$ python3 -q
>>> import numpy as np
>>> np.set_printoptions(suppress=True, linewidth=100)
>>> rd = lambda a: np.round(a, 1) + 0
>>> O, _ = np.linalg.qr(np.array([[-1.9, 0.0, -1.0, -0.1, 1.0, -0.4, 0.0, 0.6],
...     [0.6, 0.2, 0.7, 1.1, -0.2, 0.6, 1.5, -0.6],
...     [-0.5, -1.7, 1.2, 0.8, 0.7, 0.2, -0.2, 1.4],
...     [0.4, 0.6, -0.8, 2.4, -1.5, 0.2, 1.3, -1.8],
...     [0.3, -1.0, 1.0, 0.6, 1.7, 0.4, 0.4, 1.2],
...     [-1.1, -0.1, -1.7, 2.0, -1.4, 0.1, -0.3, 1.0],
...     [0.0, 0.3, 1.4, 0.8, -0.4, 0.0, -0.9, -1.1],
...     [-1.1, 0.8, -0.5, 0.9, 0.2, -0.5, -0.4, 1.4],
...     [-0.3, -0.1, 1.7, -1.4, 1.8, 0.3, -0.3, -1.1],
...     [0.3, -0.2, -0.9, -1.3, -1.0, -0.6, -0.8, 0.4],
...     [-0.7, -1.3, 0.3, 0.2, 1.2, 1.4, -1.2, -0.2],
...     [-0.2, -1.4, 1.0, 0.4, -1.6, 0.3, -0.1, -0.7]]))
>>> K = O @ O.T
>>> rd(K)
array([[ 0.8, -0.2,  0.1,  0.1, -0.1,  0.1, -0.2,  0.1,  0.2, -0.1,  0. ,  0. ],
       [-0.2,  0.6, -0.1,  0. ,  0. ,  0. , -0.2,  0. ,  0. , -0.4, -0.1,  0.1],
       [ 0.1, -0.1,  0.6, -0.1,  0.4,  0. ,  0.1,  0. , -0.1,  0. ,  0. ,  0.2],
       [ 0.1,  0. , -0.1,  0.9,  0. ,  0.1,  0.1, -0.2, -0.1, -0.1, -0.1,  0. ],
       [-0.1,  0. ,  0.4,  0. ,  0.6, -0.1, -0.1,  0. , -0.1, -0.1,  0. , -0.2],
       [ 0.1,  0. ,  0. ,  0.1, -0.1,  0.5,  0. ,  0.3, -0.3,  0. ,  0.2,  0.1],
       [-0.2, -0.2,  0.1,  0.1, -0.1,  0. ,  0.8,  0.2,  0.2, -0.1,  0. ,  0.1],
       [ 0.1,  0. ,  0. , -0.2,  0. ,  0.3,  0.2,  0.6, -0.1, -0.2, -0.1, -0.2],
       [ 0.2,  0. , -0.1, -0.1, -0.1, -0.3,  0.2, -0.1,  0.5, -0.2,  0.1,  0. ],
       [-0.1, -0.4,  0. , -0.1, -0.1,  0. , -0.1, -0.2, -0.2,  0.4, -0.1,  0.1],
       [ 0. , -0.1,  0. , -0.1,  0. ,  0.2,  0. , -0.1,  0.1, -0.1,  0.9,  0. ],
       [ 0. ,  0.1,  0.2,  0. , -0.2,  0.1,  0.1, -0.2,  0. ,  0.1,  0. ,  0.8]])
>>> vals, V = np.linalg.eigh(K)
>>> np.unique(vals.round(6) + 0, return_counts=True)[1]
array([4, 8])
>>> vals.sum(), np.trace(K)
(np.float64(8.0), np.float64(8.0))
>>> (vals > 1e-8).sum(), (vals < -1e-8).sum()
(np.int64(8), np.int64(0))
>>> rd(vals)
array([0., 0., 0., 0., 1., 1., 1., 1., 1., 1., 1., 1.])
>>> rd(V @ np.diag(vals) @ V.T)
array([[ 0.8, -0.2,  0.1,  0.1, -0.1,  0.1, -0.2,  0.1,  0.2, -0.1,  0. ,  0. ],
       [-0.2,  0.6, -0.1,  0. ,  0. ,  0. , -0.2,  0. ,  0. , -0.4, -0.1,  0.1],
       [ 0.1, -0.1,  0.6, -0.1,  0.4,  0. ,  0.1,  0. , -0.1,  0. ,  0. ,  0.2],
       [ 0.1,  0. , -0.1,  0.9,  0. ,  0.1,  0.1, -0.2, -0.1, -0.1, -0.1,  0. ],
       [-0.1,  0. ,  0.4,  0. ,  0.6, -0.1, -0.1,  0. , -0.1, -0.1,  0. , -0.2],
       [ 0.1,  0. ,  0. ,  0.1, -0.1,  0.5,  0. ,  0.3, -0.3,  0. ,  0.2,  0.1],
       [-0.2, -0.2,  0.1,  0.1, -0.1,  0. ,  0.8,  0.2,  0.2, -0.1,  0. ,  0.1],
       [ 0.1,  0. ,  0. , -0.2,  0. ,  0.3,  0.2,  0.6, -0.1, -0.2, -0.1, -0.2],
       [ 0.2,  0. , -0.1, -0.1, -0.1, -0.3,  0.2, -0.1,  0.5, -0.2,  0.1,  0. ],
       [-0.1, -0.4,  0. , -0.1, -0.1,  0. , -0.1, -0.2, -0.2,  0.4, -0.1,  0.1],
       [ 0. , -0.1,  0. , -0.1,  0. ,  0.2,  0. , -0.1,  0.1, -0.1,  0.9,  0. ],
       [ 0. ,  0.1,  0.2,  0. , -0.2,  0.1,  0.1, -0.2,  0. ,  0.1,  0. ,  0.8]])
>>> rd(np.linalg.eigvalsh(K + 2 * np.eye(12)))
array([2., 2., 2., 2., 3., 3., 3., 3., 3., 3., 3., 3.])
>>> vec = np.array([-3, 3, 1, -3, 5, -1, 4, -4, -3, 0, 3, -2])
>>> rd(np.linalg.eigvalsh(2 * K - np.eye(12)))
array([-1., -1., -1., -1.,  1.,  1.,  1.,  1.,  1.,  1.,  1.,  1.])
>>> rd(np.eye(12) - K)
array([[ 0.2,  0.2, -0.1, -0.1,  0.1, -0.1,  0.2, -0.1, -0.2,  0.1,  0. ,  0. ],
       [ 0.2,  0.4,  0.1,  0. ,  0. ,  0. ,  0.2,  0. ,  0. ,  0.4,  0.1, -0.1],
       [-0.1,  0.1,  0.4,  0.1, -0.4,  0. , -0.1,  0. ,  0.1,  0. ,  0. , -0.2],
       [-0.1,  0. ,  0.1,  0.1,  0. , -0.1, -0.1,  0.2,  0.1,  0.1,  0.1,  0. ],
       [ 0.1,  0. , -0.4,  0. ,  0.4,  0.1,  0.1,  0. ,  0.1,  0.1,  0. ,  0.2],
       [-0.1,  0. ,  0. , -0.1,  0.1,  0.5,  0. , -0.3,  0.3,  0. , -0.2, -0.1],
       [ 0.2,  0.2, -0.1, -0.1,  0.1,  0. ,  0.2, -0.2, -0.2,  0.1,  0. , -0.1],
       [-0.1,  0. ,  0. ,  0.2,  0. , -0.3, -0.2,  0.4,  0.1,  0.2,  0.1,  0.2],
       [-0.2,  0. ,  0.1,  0.1,  0.1,  0.3, -0.2,  0.1,  0.5,  0.2, -0.1,  0. ],
       [ 0.1,  0.4,  0. ,  0.1,  0.1,  0. ,  0.1,  0.2,  0.2,  0.6,  0.1, -0.1],
       [ 0. ,  0.1,  0. ,  0.1,  0. , -0.2,  0. ,  0.1, -0.1,  0.1,  0.1,  0. ],
       [ 0. , -0.1, -0.2,  0. ,  0.2, -0.1, -0.1,  0.2,  0. , -0.1,  0. ,  0.2]])
>>> rd(K @ K @ vec)
array([-5.5,  0.9,  1.9, -1.1,  4.2, -1.3,  1.1, -1.4, -0.7, -0.5,  3.1, -1.3])
>>> left, sv, Vt = np.linalg.svd(K)
>>> V = Vt[:(sv > 1e-8).sum()]
>>> rng = np.random.default_rng(561183)
>>> vec = K[6] + 3 * K[1] + rng.integers(2) * np.eye(12)[1]
>>> rd(vec)
array([-0.7,  2.7, -0.2,  0.2, -0.1,  0. ,  0.2,  0.3,  0.2, -1.2, -0.2,  0.5])
>>> rd(V.T @ V)
array([[ 0.8, -0.2,  0.1,  0.1, -0.1,  0.1, -0.2,  0.1,  0.2, -0.1,  0. ,  0. ],
       [-0.2,  0.6, -0.1,  0. ,  0. ,  0. , -0.2,  0. ,  0. , -0.4, -0.1,  0.1],
       [ 0.1, -0.1,  0.6, -0.1,  0.4,  0. ,  0.1,  0. , -0.1,  0. ,  0. ,  0.2],
       [ 0.1,  0. , -0.1,  0.9,  0. ,  0.1,  0.1, -0.2, -0.1, -0.1, -0.1,  0. ],
       [-0.1,  0. ,  0.4,  0. ,  0.6, -0.1, -0.1,  0. , -0.1, -0.1,  0. , -0.2],
       [ 0.1,  0. ,  0. ,  0.1, -0.1,  0.5,  0. ,  0.3, -0.3,  0. ,  0.2,  0.1],
       [-0.2, -0.2,  0.1,  0.1, -0.1,  0. ,  0.8,  0.2,  0.2, -0.1,  0. ,  0.1],
       [ 0.1,  0. ,  0. , -0.2,  0. ,  0.3,  0.2,  0.6, -0.1, -0.2, -0.1, -0.2],
       [ 0.2,  0. , -0.1, -0.1, -0.1, -0.3,  0.2, -0.1,  0.5, -0.2,  0.1,  0. ],
       [-0.1, -0.4,  0. , -0.1, -0.1,  0. , -0.1, -0.2, -0.2,  0.4, -0.1,  0.1],
       [ 0. , -0.1,  0. , -0.1,  0. ,  0.2,  0. , -0.1,  0.1, -0.1,  0.9,  0. ],
       [ 0. ,  0.1,  0.2,  0. , -0.2,  0.1,  0.1, -0.2,  0. ,  0.1,  0. ,  0.8]])
>>> np.linalg.matrix_rank(np.vstack([K, vec]))
np.int64(9)
>>> rd(np.diag(V.T @ V))
array([0.8, 0.6, 0.6, 0.9, 0.6, 0.5, 0.8, 0.6, 0.5, 0.4, 0.9, 0.8])
>>> rd(np.linalg.norm(vec - V.T @ V @ vec))
np.float64(0.6)
